$ python -q
>>> import numpy as np
>>> from numpy import linalg as LA
>>> np.set_printoptions(precision=2, suppress=True, linewidth=140, sign=" ")
>>> def rnd(a):
...     return np.round(a, 2) + 0
... 
>>> J = np.array([[3.95, -0.38, 0.41, 0.71],
...     [-0.38, -6.7, 3.4, -0.95],
...     [0.41, 3.4, 1.12, -3.19],
...     [0.71, -0.95, -3.19, 0.64]])
>>> # equal to its transpose
>>> w, V = LA.eigh(J)
>>> print(rnd(LA.svd(J, compute_uv=False)))
[ 8.    5.01  4.    2.  ]
>>> print(rnd(w))
[-8.   -2.    4.    5.01]
>>> print(np.unique(w.round(6) + 0, return_counts=True)[1])
[ 1  1  1  1]
>>> print(rnd(V.T @ J @ V))
[[-8.    0.    0.    0.  ]
 [ 0.   -2.    0.    0.  ]
 [ 0.    0.    4.    0.  ]
 [ 0.    0.    0.    5.01]]
>>> q, Rm = LA.qr(J)
>>> print(rnd(q @ Rm))
[[ 3.95 -0.38  0.41  0.71]
 [-0.38 -6.7   3.4  -0.95]
 [ 0.41  3.4   1.12 -3.19]
 [ 0.71 -0.95 -3.19  0.64]]
>>> print(q.shape, Rm.shape)
(4, 4) (4, 4)
>>> print(rnd(abs(Rm[0, 0])), rnd(LA.norm(J[:, 0])))
4.05 4.05
>>> print(rnd(q.T @ q))
[[ 1.  0.  0.  0.]
 [ 0.  1.  0.  0.]
 [ 0.  0.  1.  0.]
 [ 0.  0.  0.  1.]]
>>> other = J / np.sqrt((J ** 2).mean(axis=1, keepdims=True))
>>> print(LA.matrix_rank(other) == LA.matrix_rank(J))
True
>>> print(LA.matrix_rank(J - J.mean(axis=1, keepdims=True)))
3
>>> print(rnd(other[3]))
[ 0.41 -0.55 -1.84  0.37]
>>> other = np.array([[-0.1], [-0.2], [-0.6], [0.2]])
>>> basis = np.array([[0.5, 0.0, -1.7]])
>>> X = other @ basis
>>> print(X)
[[-0.05  0.    0.17]
 [-0.1   0.    0.34]
 [-0.3   0.    1.02]
 [ 0.1   0.   -0.34]]
>>> # column 2 is much longer than the rest
>>> Uu, s, vt = LA.svd(X, full_matrices=False)
>>> print(np.cumsum(s ** 2) / np.sum(s ** 2))
[ 1.  1.  1.]
>>> print(rnd(s))
[ 1.19  0.    0.  ]
>>> print(rnd(Uu.T @ X @ vt.T))
[[ 1.19  0.    0.  ]
 [ 0.    0.    0.  ]
 [ 0.    0.    0.  ]]
>>> print(rnd(s / s[0]))
[ 1.  0.  0.]
>>> print(np.allclose(Uu * s @ vt, X))
True
>>> print(np.abs(Uu[:, 0]).round(6).argmax())
2
>>> print(rnd(Uu.T @ Uu))
[[ 1.  0.  0.]
 [ 0.  1.  0.]
 [ 0.  0.  1.]]
>>> print(Uu.shape, s.shape, vt.shape)
(4, 3) (3,) (3, 3)
>>> print(rnd(np.sqrt((s ** 2).sum())), rnd(LA.norm(X)))
1.19 1.19
>>> print([round(float(x), 2) for x in LA.svd(X, compute_uv=False)[:3]])
[1.19, 0.0, 0.0]
>>> print(np.argsort(-LA.norm(X, axis=0).round(6), kind="stable")[:3])
[ 2  0  1]
>>> print(np.abs(X).max())
1.02
>>> print(rnd(X.mean(axis=0)))
[-0.09  0.    0.3 ]
>>> print(rnd(LA.norm(X)))
1.19
>>> print(np.unravel_index(np.abs(X).argmax(), X.shape))
(np.int64(2), np.int64(2))
>>> print(np.allclose(X[:-1].T @ LA.lstsq(X[:-1].T, X[-1])[0], X[-1]))
True
>>> print(LA.lstsq(X[:-1].T, X[-1])[2])
1
>>> print(rnd(np.trace(LA.pinv(X) @ X)))
1.0
>>> feats = np.load("layer12.npy")
>>> print(feats)
[[-0.9  0.   3. ]
 [-5.  -1.9  0. ]
 [-1.   0.   3.1]]
>>> G = feats.T @ feats
>>> print(np.diag(G))
[ 26.81   3.61  18.61]
>>> print(rnd(G))
[[26.81  9.5  -5.8 ]
 [ 9.5   3.61  0.  ]
 [-5.8   0.   18.61]]
>>> print(np.allclose(G, G.T))
True
>>> print(np.trace(G), (feats ** 2).sum())
49.03 49.03
>>> print(rnd(LA.eigvalsh(G)[::-1]))
[ 32.39  16.64   0.  ]
>>> other = LA.invert(feats)
Traceback (most recent call last):
  File "<python-input-52>", line 1, in <module>
    other = LA.invert(feats)
            ^^^^^^^^^
AttributeError: module 'numpy.linalg' has no attribute 'invert'
>>> other = LA.inv(feats)
>>> print(np.allclose(other, feats.T))
False
>>> print(rnd(LA.inv(other)))
[[-0.9  0.   3. ]
 [-5.  -1.9  0. ]
 [-1.   0.   3.1]]
>>> print(rnd(LA.cond(feats)))
331.14
>>> print(rnd(feats @ other))
[[ 1.  0.  0.]
 [ 0.  1.  0.]
 [ 0.  0.  1.]]
>>> print((np.abs(other) > 1e-9).astype(int))
[[ 1  0  1]
 [ 1  1  1]
 [ 1  0  1]]
>>> print(rnd(LA.det(feats) * other))
[[ -5.89   0.     5.7 ]
 [ 15.5    0.21 -15.  ]
 [ -1.9    0.     1.71]]
>>> vec = np.array([1, -2, 1])
>>> rhs = feats @ vec
>>> coef, lr = np.zeros(3), 1 / LA.norm(feats, 2) ** 2
>>> for i in range(12):
...     coef -= lr * feats.T @ (feats @ coef - rhs)
...     if i % 2 == 0: print(i, round(LA.norm(feats @ coef - rhs), 2))
... 
0 1.54
2 0.37
4 0.1
6 0.04
8 0.04
10 0.04
>>> print(rnd(coef))
[ 0.18  0.16  0.74]
>>> rng = np.random.default_rng(20)
>>> idx = rng.permutation(3)
>>> print(idx)
[ 0  1  2]
>>> other = feats[idx][:, idx]
>>> print(other)
[[-0.9  0.   3. ]
 [-5.  -1.9  0. ]
 [-1.   0.   3.1]]
>>> print(rnd(np.trace(other)))
0.3
>>> print(np.allclose(other, feats))
True
>>> print(np.diag(other))
[-0.9 -1.9  3.1]
>>> print(rnd(np.sort(np.abs(LA.eigvals(other)))))
[ 0.1  1.9  2.1]
>>> W0 = np.loadtxt("run11.csv", delimiter=",")
>>> print(W0)
[[  1.  -3.   1.]
 [ -2.  -1.   0.]
 [ -4.   2.  -1.]
 [ -1.  -1.   1.]
 [ -3.   2.   1.]
 [ -4.   0.   1.]
 [ -3.  -1.   2.]
 [ -6.  -4.   0.]
 [ -5.  -3.   3.]
 [ -2.  -6.   2.]
 [ -2.  -7.  -1.]
 [  0.  -4.   2.]
 [ -3.  -5.   2.]
 [ -6.  -6.   2.]
 [ -3.  -8.   3.]
 [ -4. -10.   0.]
 [ -7. -12.  -2.]
 [ -8. -12.  -5.]
 [ -7. -10.  -6.]
 [ -9. -10.  -6.]
 [ -8.  -8.  -8.]
 [ -7. -11.  -7.]
 [ -4.  -8.  -4.]
 [ -5. -10.  -7.]
 [ -7. -13.  -4.]
 [ -9. -15.  -5.]
 [ -8. -14.  -4.]]
>>> t3 = np.stack([W0, -2 * W0, W0[::-1]])
>>> print((t3 @ W0.T).shape)
(3, 27, 27)
>>> print(LA.matrix_rank(t3.reshape(3, -1)))
2
>>> print(t3.sum(axis=0))
[[ -9. -11.  -5.]
 [ -7. -14.  -5.]
 [ -3. -15.  -3.]
 [ -4.  -9.  -8.]
 [ -1. -10.  -5.]
 [ -3. -11.  -8.]
 [ -5.  -7. -10.]
 [ -3.  -6.  -6.]
 [ -2.  -7.  -9.]
 [ -6.  -6.  -7.]
 [ -5.  -5.  -1.]
 [ -4.  -6.  -2.]
 [  0.  -3.   1.]
 [  0.   0.   0.]
 [  0.   3.  -1.]
 [  4.   6.   2.]
 [  5.   5.   1.]
 [  6.   6.   7.]
 [  2.   7.   9.]
 [  3.   6.   6.]
 [  5.   7.  10.]
 [  3.  11.   8.]
 [  1.  10.   5.]
 [  4.   9.   8.]
 [  3.  15.   3.]
 [  7.  14.   5.]
 [  9.  11.   5.]]
>>> basis = W0[[5, 20]].astype(float)
>>> for _ in range(3):
...     idx = LA.norm(W0[:, None] - basis, axis=-1).argmin(axis=1)
...     basis = np.array([W0[idx == j].mean(axis=0) for j in range(2)])
... 
>>> print(idx)
[ 0  0  0  0  0  0  0  0  0  0  0  0  0  0  0  1  1  1  1  1  1  1  1  1  1  1  1]
>>> print(rnd(basis[1] - basis[0]))
[-4.05 -8.08 -6.03]
>>> cen = W0 - W0.mean(axis=0)
>>> Uu, s, vt = LA.svd(cen, full_matrices=False)
>>> print(rnd(vt[0] * np.sign(vt[0, np.abs(vt[0]).argmax()])))
[ 0.38  0.78  0.49]
>>> print(np.searchsorted(np.cumsum(s ** 2) / (s ** 2).sum(), 0.9) + 1)
2
>>> print(rnd(np.abs(vt[-1])))
[ 0.87  0.13  0.47]
>>> print(rnd((s ** 2).sum() ** 2 / (s ** 4).sum()))
1.48
>>> cen = W0 - W0.mean(axis=0)
>>> V = LA.svd(cen)[2][:1]
>>> other = cen - cen @ V.T @ V
>>> print(rnd(LA.norm(other) / LA.norm(cen)))
0.44
>>> print(rnd(other.std(axis=0)))
[ 1.55  1.46  1.89]
>>> mat = np.loadtxt("out3.csv", delimiter=",")
>>> print(mat)
[[ 1. -2.  4. -8.]
 [ 1. -1.  1. -1.]
 [ 1.  0.  0.  0.]
 [ 1.  1.  1.  1.]]
>>> # row 0 is much longer than the rest
>>> vec = np.array([1, -1, 3, 0])
>>> rhs = mat @ vec
>>> print(rhs)
[ 15.   5.   1.   3.]
>>> print(rnd(LA.solve(mat, 2 * rhs)))
[ 2. -2.  6.  0.]
>>> print(rnd(LA.solve(mat.T, mat[2])))
[ 0.  0.  1.  0.]
>>> m1 = np.load("arr.npy")
>>> print(m1)
[[-7.  5.  0.]
 [ 5. -5.  5.]
 [ 0.  5. -2.]]
>>> # symmetric
>>> print(rnd(LA.det(m1)))
155.0
>>> print(rnd(LA.matrix_power(m1, 4)))
[[ 9701. -9815.  4675.]
 [-9815. 10450. -5140.]
 [ 4675. -5140.  2691.]]
>>> print(rnd(np.abs(LA.eigvals(m1)).max()))
12.23
>>> print(np.allclose(m1, m1.T))
True
>>> data = np.load("w.npy")
>>> print(data)
[[ 4  5  6 -2]
 [ 5 -4 -2  0]
 [ 6 -2  0  1]
 [-2  0  1  4]]
>>> w, V = LA.eigh(data)
>>> print(rnd(LA.eigvalsh(data + -1 * np.eye(4))))
[-10.12  -1.4    3.21   8.32]
>>> print((w > 1e-8).sum(), (w < -1e-8).sum())
2 2
>>> print(rnd(LA.svd(data, compute_uv=False)))
[ 9.32  9.12  4.21  0.4 ]
>>> print(rnd(LA.eigvalsh(data @ data)))
[  0.16  17.74  83.27  86.83]
>>> print(np.unique(w.round(6) + 0, return_counts=True)[1])
[ 1  1  1  1]
>>> print(rnd(w.sum()), np.trace(data))
4.0 4
>>> w, V = LA.eig(data)
>>> print(rnd(np.prod(w)))
145.0
>>> print(rnd(np.sort(LA.eigvals(LA.inv(data)))))
[-2.47 -0.11  0.11  0.24]
>>> print(rnd(LA.norm(data, 2) / LA.norm(data)))
0.68
>>> print(np.argsort(-LA.norm(data, axis=0).round(6), kind="stable")[:3])
[ 0  1  2]
>>> print(rnd(np.abs(LA.svd(data)[2][-1])))
[ 0.23  0.68  0.65  0.25]
>>> idx = rng.permutation(4)
>>> other = data[:, idx] * rng.choice([-1, 1], 4)
>>> print(other)
[[-4  2  5 -6]
 [-5  0 -4  2]
 [-6 -1 -2  0]
 [ 2 -4  0 -1]]
>>> Uu, _, vt = LA.svd(data.T @ other)
>>> print(rnd(LA.lstsq(data, other)[0]))
[[-1.  0.  0.  0.]
 [ 0.  0.  1.  0.]
 [ 0.  0.  0. -1.]
 [ 0. -1.  0.  0.]]
>>> print(rnd(Uu @ vt))
[[-1.  0.  0.  0.]
 [ 0.  0.  1.  0.]
 [ 0.  0.  0. -1.]
 [ 0. -1.  0.  0.]]
>>> r0 = np.array([2, 0, 0, 2])
>>> other = data + np.outer(r0, np.eye(4)[3])
>>> print(rnd(LA.det(other) / LA.det(data)), rnd(1 + LA.solve(data, r0)[3]))
0.81 0.81
>>> print(LA.matrix_rank(other - data))
1
>>> print(other)
[[ 4.  5.  6.  0.]
 [ 5. -4. -2.  0.]
 [ 6. -2.  0.  1.]
 [-2.  0.  1.  6.]]
>>> arr = np.loadtxt("case8.csv", delimiter=",")
>>> print(arr)
[[  1.  18. -12.]
 [  0.   0.   0.]
 [  5.   9.  -5.]
 [ -4.   9.  -7.]
 [  0.   0.   0.]
 [  5.   9.  -5.]
 [ -3.  -5.   8.]
 [  0.   0.   0.]
 [  5.   9.  -5.]
 [  0.   0.   0.]
 [  0.   0.   0.]
 [  0.   0.   0.]
 [  5.   9.  -5.]
 [  0.   0.   0.]
 [ -7.   4.   1.]]
>>> # row 4 repeats row 1
>>> other = arr + rng.integers(-2, 3, (15, 1)) @ rng.integers(-2, 3, (1, 3))
>>> print(other)
[[  1.  18. -12.]
 [ -1.   1.   0.]
 [  3.  11.  -5.]
 [ -6.  11.  -7.]
 [ -2.   2.   0.]
 [  6.   8.  -5.]
 [ -1.  -7.   8.]
 [  2.  -2.   0.]
 [  6.   8.  -5.]
 [  2.  -2.   0.]
 [  0.   0.   0.]
 [  0.   0.   0.]
 [  6.   8.  -5.]
 [  0.   0.   0.]
 [ -8.   5.   1.]]
>>> print(LA.matrix_rank(other - arr, tol=1e-8))
1
>>> print(rnd(LA.svd(other - arr, compute_uv=False)))
[ 7.62  0.    0.  ]
